$ python -q
>>> import numpy as np
>>> np.set_printoptions(suppress=True, linewidth=160)
>>> other = np.array([[-2, -1, 2, 1, -1, 1, 1, -1, -2, -2, 2],
...     [2, 2, -2, 1, -2, 2, 1, 2, 0, -2, -2],
...     [-1, 0, -2, -1, -1, -2, 1, 0, 0, 0, -1]])
>>> K = other.T @ other
>>> K
array([[ 9,  6, -6,  1, -1,  4, -1,  6,  4,  0, -7],
       [ 6,  5, -6,  1, -3,  3,  1,  5,  2, -2, -6],
       [-6, -6, 12,  2,  4,  2, -2, -6, -4,  0, 10],
       [ 1,  1,  2,  3, -2,  5,  1,  1, -2, -4,  1],
       [-1, -3,  4, -2,  6, -3, -4, -3,  2,  6,  3],
       [ 4,  3,  2,  5, -3,  9,  1,  3, -2, -6,  0],
       [-1,  1, -2,  1, -4,  1,  3,  1, -2, -4, -1],
       [ 6,  5, -6,  1, -3,  3,  1,  5,  2, -2, -6],
       [ 4,  2, -4, -2,  2, -2, -2,  2,  4,  4, -4],
       [ 0, -2,  0, -4,  6, -6, -4, -2,  4,  8,  0],
       [-7, -6, 10,  1,  3,  0, -1, -6, -4,  0,  9]])
>>> # column 7 repeats column 1
>>> other = K / np.linalg.norm(K, axis=1, keepdims=True)
>>> gram = other @ other.T
>>> np.argwhere(np.triu(np.abs(gram) > 0.95, 1))
array([[ 0,  1],
       [ 0,  7],
       [ 1,  7],
       [ 2, 10],
       [ 3,  5]])
>>> np.allclose(K[:-1].T @ np.linalg.lstsq(K[:-1].T, K[-1])[0], K[-1])
True
>>> np.linalg.lstsq(K[:-1].T, K[-1])[2]
np.int32(3)
>>> np.unique(K.round(6), axis=0).shape
(10, 11)
>>> np.argsort(-np.linalg.norm(K, axis=0).round(6), kind="stable")[:3]
array([ 2, 10,  0])
>>> np.linalg.matrix_rank(K, rtol=0.1)
np.int64(3)
>>> W0 = np.load("sample8.npy")
>>> W0
array([[   1,   -4,   16,  -64],
       [   1,   -3,    9,  -27],
       [   1,   -2,    4,   -8],
       [   1,   -1,    1,   -1],
       [   1,    0,    0,    0],
       [   1,    1,    1,    1],
       [   1,    2,    4,    8],
       [   1,    3,    9,   27],
       [   1,    4,   16,   64],
       [   1,    5,   25,  125],
       [   1,    6,   36,  216],
       [   1,    7,   49,  343],
       [   1,    8,   64,  512],
       [   1,    9,   81,  729],
       [   1,   10,  100, 1000],
       [   1,   11,  121, 1331]])
>>> # column 3 is much longer than the rest
>>> other = np.c_[W0[:, :2] @ np.array([[1, 1], [1, 1]]), np.array([-5, -1, 0, 0, 5, 5, 0, 1, 2, 2, -2, 2, 0, 0, 4, -3])]
>>> other
array([[-3, -3, -5],
       [-2, -2, -1],
       [-1, -1,  0],
       [ 0,  0,  0],
       [ 1,  1,  5],
       [ 2,  2,  5],
       [ 3,  3,  0],
       [ 4,  4,  1],
       [ 5,  5,  2],
       [ 6,  6,  2],
       [ 7,  7, -2],
       [ 8,  8,  2],
       [ 9,  9,  0],
       [10, 10,  0],
       [11, 11,  4],
       [12, 12, -3]])
>>> np.round(np.linalg.norm(other - W0 @ np.linalg.lstsq(W0, other)[0], axis=0), 3) + 0
array([0.   , 0.   , 8.051])
>>> np.linalg.matrix_rank(np.c_[W0, other])
np.int64(5)
>>> left, sigma, vt = np.linalg.svd(other)
>>> evecs = vt[:(sigma > 1e-8).sum()]
>>> rng = np.random.default_rng(336988)
>>> x0 = other[7] + 4 * other[9] + rng.integers(2) * np.eye(3)[1]
>>> x0
array([28., 29.,  9.])
>>> np.allclose(evecs.T @ evecs @ x0, x0)
False
>>> round(np.linalg.norm(x0 - evecs.T @ evecs @ x0), 3)
np.float64(0.707)
>>> np.linalg.matrix_rank(np.vstack([other, x0]))
np.int64(3)
>>> np.round(np.diag(evecs.T @ evecs), 3)
array([0.5, 0.5, 1. ])
>>> left, sigma, vt = np.linalg.svd(W0)
>>> sigma.round(3)
array([1947.79 ,   41.946,    9.265,    2.218])
>>> np.argmax(sigma[:-1] / (sigma[1:] + 1e-6)) + 1
np.int64(1)
>>> other = left[:, :1] @ np.diag(sigma[:1]) @ vt[:1]
>>> round(float(np.linalg.norm(W0 - other, 2)), 3), np.round(sigma[1], 3)
(41.946, np.float64(41.946))
>>> round(float(np.linalg.norm(W0 - other) / np.linalg.norm(W0)), 3)
0.022
>>> theta = np.radians(102)
>>> r_ = np.eye(4)
>>> r_[1, 1] = r_[2, 2] = np.cos(theta)
>>> r_[1, 2], r_[2, 1] = -np.sin(theta), np.sin(theta)
>>> r_.round(3)
array([[ 1.   ,  0.   ,  0.   ,  0.   ],
       [ 0.   , -0.208, -0.978,  0.   ],
       [ 0.   ,  0.978, -0.208,  0.   ],
       [ 0.   ,  0.   ,  0.   ,  1.   ]])
>>> other = W0 @ r_.T
>>> np.round(np.linalg.det(r_), 3), round(float(np.trace(r_)), 3)
(np.float64(1.0), 1.584)
>>> np.round(np.linalg.svd(W0, compute_uv=False), 3), np.round(np.linalg.svd(other, compute_uv=False), 3)
(array([1947.79 ,   41.946,    9.265,    2.218]), array([1947.79 ,   41.946,    9.265,    2.218]))
>>> np.allclose(W0 @ W0.T, other @ other.T)
True
>>> np.round(np.abs(other - W0).max(axis=0), 3)
array([  0.   , 131.643, 135.398,   0.   ])
>>> other = np.array([[-2, -2, 0], [1, 2, 1], [2, 2, -1], [-1, 0, -1]])
>>> np.einsum("ij->j", W0)
array([  16,   56,  536, 4256])
>>> np.einsum("ik,kj->ij", W0, other)
array([[   90,    22,    44],
       [   40,    10,    15],
       [   12,     2,     2],
       [    0,    -2,    -1],
       [   -2,    -2,     0],
       [    0,     2,    -1],
       [    0,    10,   -10],
       [   -8,    22,   -33],
       [  -30,    38,   -76],
       [  -72,    58,  -145],
       [ -140,    82,  -246],
       [ -240,   110,  -385],
       [ -378,   142,  -568],
       [ -560,   178,  -801],
       [ -792,   218, -1090],
       [-1080,   262, -1441]])
